$ python3 -q
>>> import numpy as np
>>> from numpy import linalg as LA
>>> np.set_printoptions(precision=2, suppress=True, linewidth=160, legacy="1.25")
>>> mat = np.load("data.npy")
>>> mat
array([[-0.44,  0.12, -0.28],
       [-1.32,  0.36, -0.84],
       [-0.77,  0.21, -0.49]])
>>> rk = LA.matrix_rank(mat)
>>> rk
1
>>> ns = LA.svd(mat)[2][rk:].T
>>> [int(LA.matrix_rank(mat[:i])) for i in range(1, len(mat) + 1)]
[1, 1, 1]
>>> ns.shape
(3, 2)
>>> np.allclose(mat @ ns, 0)
True
>>> F = np.loadtxt("test9.csv", delimiter=",")
>>> F
array([[ 0., -2.,  0.,  4., -6., -5., -9., -5.],
       [ 1.,  1.,  0., -4.,  6.,  7.,  4.,  3.],
       [ 3.,  3.,  3., -2., -8.,  3.,  9., -5.],
       [ 0.,  0.,  0., -1., -1.,  2., -4.,  5.],
       [ 0.,  0.,  0.,  0.,  4., -3.,  0., -1.],
       [ 0.,  0.,  0.,  1.,  4.,  3., -3., -4.],
       [ 0.,  0.,  0., -4.,  4., -4.,  5., -4.],
       [ 0.,  0.,  0., -2.,  3., -4.,  2., -3.]])
>>> w1 = np.array([[1, 0, -2, 1, 0],
...     [-2, -2, 1, 2, 0],
...     [-2, -2, 1, 1, 0],
...     [1, 1, -2, -2, 0],
...     [-1, 2, -2, -2, 0],
...     [1, 0, 0, 2, -2],
...     [2, -2, 0, 2, 2],
...     [1, 2, 2, 0, 1]])
>>> b = np.array([2, -2, 2, 2, -2])
>>> act = np.maximum(F @ w1 + b, 0)
>>> LA.matrix_rank(act)
5
>>> C = np.array([[0, 0, 6], [5, 2, 2], [9, 8, 3], [4, 4, 6], [8, 1, 3]])
>>> w1 @ C
array([[-14, -12,   6],
       [  7,  12,  -1],
       [  3,   8,  -7],
       [-21, -22, -10],
       [-16, -20, -20],
       [ -8,   6,  12],
       [ 14,   6,  26],
       [ 36,  21,  19]])
>>> rng = np.random.default_rng(74769)
>>> idx = rng.permutation(8)
>>> Y = F[:, idx] * rng.choice([-1, 1], 8)
>>> Y
array([[ 5., -5., -2.,  6., -0., -4.,  0.,  9.],
       [-7.,  3.,  1., -6., -0.,  4.,  1., -4.],
       [-3., -5.,  3.,  8., -3.,  2.,  3., -9.],
       [-2.,  5.,  0.,  1., -0.,  1.,  0.,  4.],
       [ 3., -1.,  0., -4., -0., -0.,  0., -0.],
       [-3., -4.,  0., -4., -0., -1.,  0.,  3.],
       [ 4., -4.,  0., -4., -0.,  4.,  0., -5.],
       [ 4., -3.,  0., -3., -0.,  2.,  0., -2.]])
>>> U, _, Vh = LA.svd(F.T @ Y)
>>> idx
array([5, 7, 1, 4, 2, 3, 0, 6])
>>> Q, Rm = LA.qr(Y)
>>> Q.shape, Rm.shape
((8, 8), (8, 8))
>>> round(abs(Rm[0, 0]), 2), round(float(LA.norm(Y[:, 0])), 2)
(11.7, 11.7)
>>> np.allclose(Rm.T @ Rm, Y.T @ Y)
True
>>> np.round(Q @ Rm, 2) + 0
array([[ 5., -5., -2.,  6.,  0., -4.,  0.,  9.],
       [-7.,  3.,  1., -6.,  0.,  4.,  1., -4.],
       [-3., -5.,  3.,  8., -3.,  2.,  3., -9.],
       [-2.,  5.,  0.,  1.,  0.,  1.,  0.,  4.],
       [ 3., -1.,  0., -4.,  0.,  0.,  0.,  0.],
       [-3., -4.,  0., -4.,  0., -1.,  0.,  3.],
       [ 4., -4.,  0., -4.,  0.,  4.,  0., -5.],
       [ 4., -3.,  0., -3.,  0.,  2.,  0., -2.]])
>>> J = np.array([[0, 0, 0, 6], [0, 0, -6, -3], [0, -10, 0, -6], [10, 5, 6, 3]])
>>> J
array([[  0,   0,   0,   6],
       [  0,   0,  -6,  -3],
       [  0, -10,   0,  -6],
       [ 10,   5,   6,   3]])
>>> J.reshape(2, -1)
array([[  0,   0,   0,   6,   0,   0,  -6,  -3],
       [  0, -10,   0,  -6,  10,   5,   6,   3]])
>>> J.reshape(4, 5)
Traceback (most recent call last):
  File "<python-input-33>", line 1, in <module>
    J.reshape(4, 5)
    ~~~~~~~~~^^^^^^
ValueError: cannot reshape array of size 16 into shape (4,5)
>>> J.reshape(-1, 2)
array([[  0,   0],
       [  0,   6],
       [  0,   0],
       [ -6,  -3],
       [  0, -10],
       [  0,  -6],
       [ 10,   5],
       [  6,   3]])
>>> T = J.reshape(4, 2, -1)
>>> np.einsum("ihd,ihd->ih", T, T)
array([[  0,  36],
       [  0,  45],
       [100,  36],
       [125,  45]])
>>> T.transpose(1, 0, 2)
array([[[  0,   0],
        [  0,   0],
        [  0, -10],
        [ 10,   5]],

       [[  0,   6],
        [ -6,  -3],
        [  0,  -6],
        [  6,   3]]])
>>> T[:, 0]
array([[  0,   0],
       [  0,   0],
       [  0, -10],
       [ 10,   5]])
>>> Y = LA.invert(J)
Traceback (most recent call last):
  File "<python-input-39>", line 1, in <module>
    Y = LA.invert(J)
        ^^^^^^^^^
AttributeError: module 'numpy.linalg' has no attribute 'invert'
>>> Y = LA.inv(J)
>>> LA.inv(Y)
array([[  0.,   0.,   0.,   6.],
       [ -0.,  -0.,  -6.,  -3.],
       [ -0., -10.,  -0.,  -6.],
       [ 10.,   5.,   6.,   3.]])
>>> Y
array([[ 0.05,  0.1 ,  0.05,  0.1 ],
       [-0.1 , -0.  , -0.1 , -0.  ],
       [-0.08, -0.17, -0.  , -0.  ],
       [ 0.17,  0.  ,  0.  ,  0.  ]])
>>> np.round(J @ Y, 2) + 0
array([[1., 0., 0., 0.],
       [0., 1., 0., 0.],
       [0., 0., 1., 0.],
       [0., 0., 0., 1.]])
>>> round(LA.det(J) * LA.det(Y), 2)
1.0
